>>> import numpy as np
>>> from numpy import linalg as LA
>>> np.set_printoptions(precision=2, suppress=True, linewidth=160, legacy="1.25")
>>> def rd(a):
...     return np.round(a, 2) + 0
... 
>>> W0 = np.loadtxt("x.csv", delimiter=",")
>>> W0
array([[ 0.34,  1.73, -4.3 ,  3.48, -4.61, -3.25],
       [ 0.11,  1.57, -4.43,  4.01, -5.02, -4.08],
       [-0.44,  2.16, -4.33,  4.  , -4.52, -3.08],
       [ 0.03,  1.94, -4.11,  3.54, -4.93, -3.74],
       [ 0.06,  2.11, -4.18,  3.87, -4.65, -3.56],
       [-1.11, -2.82, -1.68,  3.8 , -2.22,  1.97],
       [-1.02, -2.57, -1.98,  4.06, -1.65,  1.97],
       [-0.55, -3.13, -2.17,  4.05, -1.76,  2.11],
       [-1.4 , -3.12, -1.87,  3.9 , -2.12,  1.88],
       [-0.65, -2.48, -2.05,  3.77, -2.34,  1.72],
       [ 2.67, -4.72,  1.79, -1.  ,  5.2 , -0.93],
       [ 2.78, -4.42,  1.61, -1.02,  5.07, -0.82],
       [ 2.6 , -3.97,  2.14, -0.51,  4.78, -0.75],
       [ 3.06, -4.23,  2.06, -1.06,  5.13, -0.67],
       [ 3.15, -3.76,  1.9 , -1.01,  5.41, -1.14]])
>>> W2 = W0[[6, 7]].astype(float)
>>> for _ in range(4):
...     lab = LA.norm(W0[:, None] - W2, axis=-1).argmin(axis=1)
...     W2 = np.array([W0[lab == j].mean(axis=0) for j in range(2)])
... 
>>> lab
array([0, 0, 0, 0, 0, 0, 0, 0, 0, 0, 1, 1, 1, 1, 1])
>>> np.bincount(lab)
array([10,  5])
>>> u = np.array([-3, -3, 3])
>>> rd(np.convolve(W0[0], u))
array([-1.02, -6.21,  8.73,  7.65, -9.51, 34.02, -4.08, -9.75])
>>> rd(np.correlate(W0[0], W0[1], "full"))
array([ -1.39,  -8.77,  10.22,  12.82, -23.03,  72.16, -24.15,  12.38,   7.54,  -5.61,  -0.36])
>>> rd(np.cross(W0[0, :3], W0[1, :3]))
array([-0.91,  1.03,  0.34])
>>> B = np.c_[W0[:, :5] @ np.array([[-1, 0, 6, -8, 8],
...     [-9, -7, -1, 5, -7],
...     [5, 1, 0, -9, 5],
...     [-2, 1, -7, 3, -1],
...     [0, -8, -3, 5, -3]]), np.array([-2, -1, 2, -1, 2, 0, -1, 1, -2, 1, -2, 1, 0, -1, -2])]
>>> rd(B)
array([[-44.37,  23.95, -10.22,  32.02, -20.54,  -2.  ],
       [-44.41,  28.75, -13.92,  33.77, -21.21,  -1.  ],
       [-48.65,  20.71, -19.24,  42.69, -30.73,   2.  ],
       [-45.12,  25.29, -11.75,  32.42, -22.64,  -1.  ],
       [-47.69,  22.12, -14.89,  36.05, -25.11,   2.  ],
       [ 10.49,  39.62, -23.78,  10.2 ,   5.32,   0.  ],
       [  6.13,  33.27, -27.02,  17.06,   0.82,  -1.  ],
       [  9.77,  37.87, -23.24,  11.63,   7.89,   1.  ],
       [ 12.33,  40.83, -26.22,  13.53,   3.75,  -2.  ],
       [  5.18,  37.8 , -20.79,  10.86,   5.16,   1.  ],
       [ 50.76,  -7.77,  12.14, -38.07,  48.75,  -2.  ],
       [ 47.09,  -9.03,  13.03, -36.54,  47.04,   1.  ],
       [ 44.85,  -8.82,   8.8 , -37.54,  45.46,   0.  ],
       [ 47.43, -10.43,  14.62, -41.7 ,  50.06,  -1.  ],
       [ 42.21, -16.07,  13.5 , -37.08,  45.8 ,  -2.  ]])
>>> rd(LA.norm(LA.qr(W0)[0].T @ B, axis=0) ** 2 / ((B ** 2).sum(axis=0) + 1e-12))
array([1.  , 1.  , 1.  , 1.  , 1.  , 0.26])
>>> LA.matrix_rank(np.c_[W0, B])
7
>>> Ac = W0 - W0.mean(axis=0)
>>> Uu, sv, vt = LA.svd(Ac, full_matrices=False)
>>> rd(vt[0] * np.sign(vt[0, np.abs(vt[0]).argmax()]))
array([ 0.22, -0.39,  0.42, -0.35,  0.69,  0.13])
>>> rd((sv ** 2).sum() ** 2 / (sv ** 4).sum())
1.42
>>> np.abs(vt[0]).argmax()
4
>>> rd(np.abs(vt[-1]))
array([0.4 , 0.09, 0.45, 0.77, 0.03, 0.2 ])
>>> C2 = np.cov(W0, rowvar=False)
>>> rd(LA.eigvalsh(C2)[::-1])
array([38.37,  8.11,  0.09,  0.06,  0.04,  0.02])
>>> rd(W0.std(axis=0))
array([1.63, 2.63, 2.55, 2.26, 4.16, 2.25])
>>> np.argwhere(np.triu(np.abs(np.corrcoef(W0.T)) > 0.8, 1))
array([[0, 3],
       [0, 4],
       [1, 2],
       [1, 4],
       [2, 3],
       [2, 4],
       [3, 4]])
>>> arr = np.load("sample14.npy")
>>> rd(arr)
array([[-0.62, -0.08, -0.51,  0.58],
       [ 0.  , -0.89,  0.4 ,  0.22],
       [ 0.78, -0.07, -0.41,  0.47],
       [ 0.  ,  0.44,  0.64,  0.62]])
>>> # columns are unit length and at right angles
>>> B = np.array([[2, 2], [2, 1]])
>>> W2 = np.kron(B, arr)
>>> rd(W2)
array([[-1.25, -0.16, -1.02,  1.17, -1.25, -0.16, -1.02,  1.17],
       [ 0.  , -1.78,  0.8 ,  0.45,  0.  , -1.78,  0.8 ,  0.45],
       [ 1.56, -0.13, -0.82,  0.94,  1.56, -0.13, -0.82,  0.94],
       [ 0.  ,  0.89,  1.29,  1.25,  0.  ,  0.89,  1.29,  1.25],
       [-1.25, -0.16, -1.02,  1.17, -0.62, -0.08, -0.51,  0.58],
       [ 0.  , -1.78,  0.8 ,  0.45,  0.  , -0.89,  0.4 ,  0.22],
       [ 1.56, -0.13, -0.82,  0.94,  0.78, -0.07, -0.41,  0.47],
       [ 0.  ,  0.89,  1.29,  1.25,  0.  ,  0.44,  0.64,  0.62]])
>>> rd(LA.norm(W2, 2)), rd(LA.norm(B, 2) * LA.norm(arr, 2))
(3.56, 3.56)
>>> x = np.array([1, 3, 4, 3, 0, 0, 0, 4])
>>> target = W2 @ x
>>> rd(target)
array([ 2.36,  0.99,  4.45, 16.54,  0.02,  0.09,  2.58, 14.05])
>>> rd(LA.solve(W2, target + W2[:, 4]))
array([1., 3., 4., 3., 1., 0., 0., 4.])
>>> rd(LA.solve(W2, W2[:, 1]))
array([0., 1., 0., 0., 0., 0., 0., 0.])
>>> u = np.array([1, -1, -2, 2])
>>> B = arr + np.outer(u, np.eye(4)[0])
>>> LA.matrix_rank(B - arr)
1
>>> rd(LA.det(B) / LA.det(arr)), rd(1 + LA.solve(arr, u)[0])
(-1.19, -1.19)
>>> LA.matrix_rank(LA.inv(B) - LA.inv(arr), tol=1e-8)
1
>>> x = np.array([3, 2, 2, 3])
>>> rd(np.sort(np.abs(np.degrees(np.angle(LA.eigvals(arr))))))
array([  0.  , 130.52, 130.52, 180.  ])
>>> [p for p in range(1, 25) if np.allclose(LA.matrix_power(arr, p), np.eye(4))]
[]
>>> rd(LA.norm(x)), rd(LA.norm(arr @ x))
(5.1, 5.1)
>>> x = np.array([1, 0, 1, 1])
>>> target = arr @ x
>>> beta, lr = np.zeros(4), 1 / LA.norm(arr, 2) ** 2
>>> for i in range(12):
...     beta -= lr * arr.T @ (arr @ beta - target)
...     if i % 2 == 0: print(i, round(LA.norm(arr @ beta - target), 2))
... 
0 0.0
2 0.0
4 0.0
6 0.0
8 0.0
10 0.0
>>> rd(LA.cond(arr))
1.0
>>> rd(beta)
array([1., 0., 1., 1.])
>>> q, _ = LA.qr(np.array([[-1.3, -0.7, -0.2, -0.6, -0.4],
...     [0.7, 1.0, 0.7, -0.2, -1.1],
...     [0.1, -0.3, 0.7, 1.5, -0.2],
...     [0.3, -2.1, 0.0, -1.4, 0.6],
...     [0.9, -1.7, -2.0, -0.6, -0.1]]))
>>> vecs, _ = LA.qr(np.array([[1.1, 1.2, 1.3], [0.1, -0.4, -0.6], [-2.3, 0.1, 0.8]]))
>>> sv = 3 * 0.9 ** np.arange(3)
>>> A = q[:, :3] * sv @ vecs[:3]
>>> rd(A)
array([[ 1.17, -2.08,  0.2 ],
       [-1.01,  1.14, -0.72],
       [-1.16, -0.41,  0.07],
       [-1.54, -0.75,  1.64],
       [ 0.6 ,  1.4 ,  2.03]])
>>> x = np.array([2, 2, 0])
>>> target = A @ x
>>> rd(target)
array([-1.81,  0.26, -3.15, -4.59,  3.99])
>>> rng = np.random.default_rng(921)
>>> target = target + 0.02 * rng.normal(size=5)
>>> rd(target)
array([-1.81,  0.28, -3.13, -4.58,  4.  ])
>>> beta, *_ = LA.lstsq(A, target)
>>> rd(A.T @ (target - A @ beta))
array([0., 0., 0.])
>>> [round(float(LA.norm(LA.solve(A.T @ A + lam * np.eye(3), A.T @ target))), 2) for lam in (0, 1, 10, 100)]
[2.83, 2.43, 1.09, 0.17]
>>> beta.round()
array([2., 2., 0.])
